$ python -q
>>> import numpy as np
>>> import numpy.linalg as la
>>> np.set_printoptions(suppress=True, linewidth=200)
>>> F = np.loadtxt("out15.csv", delimiter=",")
>>> F
array([[ 1.,  0.,  0.,  0.],
       [-2.,  1.,  0.,  0.],
       [ 1.,  3.,  1.,  0.],
       [ 2.,  3., -3.,  1.]])
>>> # triangular, det is the product of the diagonal
>>> Uu, s, Vt = la.svd(F)
>>> s.round(2)
array([5.22, 2.79, 2.24, 0.03])
>>> A2 = Uu[:, :3] @ np.diag(s[:3]) @ Vt[:3]
>>> round(la.norm(F - A2, 2), 2), np.round(s[3], 2)
(np.float64(0.03), np.float64(0.03))
>>> np.round(np.abs(F - A2).max(), 2)
np.float64(0.03)
>>> la.matrix_rank(A2)
np.int64(3)
>>> round(la.norm(F, 2) / la.norm(F), 2)
np.float64(0.82)
>>> [round(float(x), 2) for x in la.svd(F, compute_uv=False)[:3]]
[5.22, 2.79, 2.24]
>>> np.argsort(-la.norm(F, axis=0).round(6), kind="stable")[:3]
array([1, 0, 2])
>>> A2 = np.array([[0], [-2], [-1], [-1]])
>>> basis = np.array([[-2, -3, 4]])
>>> W0 = A2 @ basis
>>> W0
array([[ 0,  0,  0],
       [ 4,  6, -8],
       [ 2,  3, -4],
       [ 2,  3, -4]])
>>> # rows 2 and 3 are equal
>>> np.argsort(-la.norm(W0, axis=0).round(6), kind="stable")[:3]
array([2, 1, 0])
>>> [round(float(x), 2) for x in la.svd(W0, compute_uv=False)[:3]]
[13.19, 0.0, 0.0]
>>> x0 = np.array([1, 3, 3, -2])
>>> y = F @ x0
>>> y
array([ 1.,  1., 13.,  0.])
>>> np.round(la.solve(F, F[:, 0]), 2)
array([ 1.,  0.,  0., -0.])
>>> np.round(la.solve(F, y), 2)
array([ 1.,  3.,  3., -2.])
>>> np.round(la.solve(F, -2 * y), 2)
array([-2., -6., -6.,  4.])
>>> np.round(la.solve(F, y + F[:, 3]), 2)
array([ 1.,  3.,  3., -1.])
>>> Uu, s, Vt = la.svd(W0)
>>> s.round(2) + 0
array([13.19,  0.  ,  0.  ])
>>> np.argmax(s[:-1] / (s[1:] + 1e-6)) + 1
np.int64(1)
>>> A2 = Uu[:, :1] @ np.diag(s[:1]) @ Vt[:1]
>>> la.matrix_rank(W0, rtol=0.05)
np.int64(1)
>>> la.matrix_rank(A2)
np.int64(1)
>>> round(la.norm(W0 - A2, 2), 2), round(s[1], 2)
(np.float64(0.0), np.float64(0.0))
>>> A2.round(2) + 0
array([[ 0.,  0.,  0.],
       [ 4.,  6., -8.],
       [ 2.,  3., -4.],
       [ 2.,  3., -4.]])
>>> Uu, s, Vt = la.svd(W0)
>>> V = Vt[:(s > 1e-8).sum()]
>>> rng = np.random.default_rng(65)
>>> x0 = W0[3] + 4 * W0[2] + rng.integers(2) * np.eye(3)[0]
>>> x0
array([ 10.,  15., -20.])
>>> la.matrix_rank(np.vstack([W0, x0]))
np.int64(1)
>>> np.round(V.T @ V, 2)
array([[ 0.14,  0.21, -0.28],
       [ 0.21,  0.31, -0.41],
       [-0.28, -0.41,  0.55]])
>>> rk = la.matrix_rank(W0)
>>> rk
np.int64(1)
>>> N = la.svd(W0)[2][rk:].T
>>> [int(la.matrix_rank(W0[:i])) for i in range(1, len(W0) + 1)]
[0, 1, 1, 1]
>>> N.shape
(3, 2)
>>> np.allclose(W0 @ N, 0)
True
>>> np.round(W0 @ N, 2) + 0
array([[0., 0.],
       [0., 0.],
       [0., 0.],
       [0., 0.]])
>>> np.round(N @ N.T, 2)
array([[ 0.86, -0.21,  0.28],
       [-0.21,  0.69,  0.41],
       [ 0.28,  0.41,  0.45]])
>>> la.matrix_rank(W0.T @ W0), la.matrix_rank(W0 @ W0.T)
(np.int64(1), np.int64(1))
>>> [int(la.matrix_rank(np.delete(W0, i, axis=0))) for i in range(4)]
[1, 1, 1, 1]
>>> E = np.loadtxt("w.csv", delimiter=",")
>>> E
array([[ 1., -1., -1.,  1.,  1., -1., -1.,  1.],
       [ 1.,  1., -1., -1.,  1.,  1., -1., -1.],
       [ 1.,  1.,  1.,  1., -1., -1., -1., -1.]])
>>> gram = E.T @ E
>>> np.round(la.svd(E, compute_uv=False) ** 2, 2)
array([8., 8., 8.])
>>> la.matrix_rank(gram)
np.int64(3)
>>> np.allclose(gram, gram.T)
True
>>> np.round(la.eigvalsh(gram)[::-1], 2) + 0
array([8., 8., 8., 0., 0., 0., 0., 0.])
>>> np.trace(gram), (E ** 2).sum()
(np.float64(24.0), np.float64(24.0))
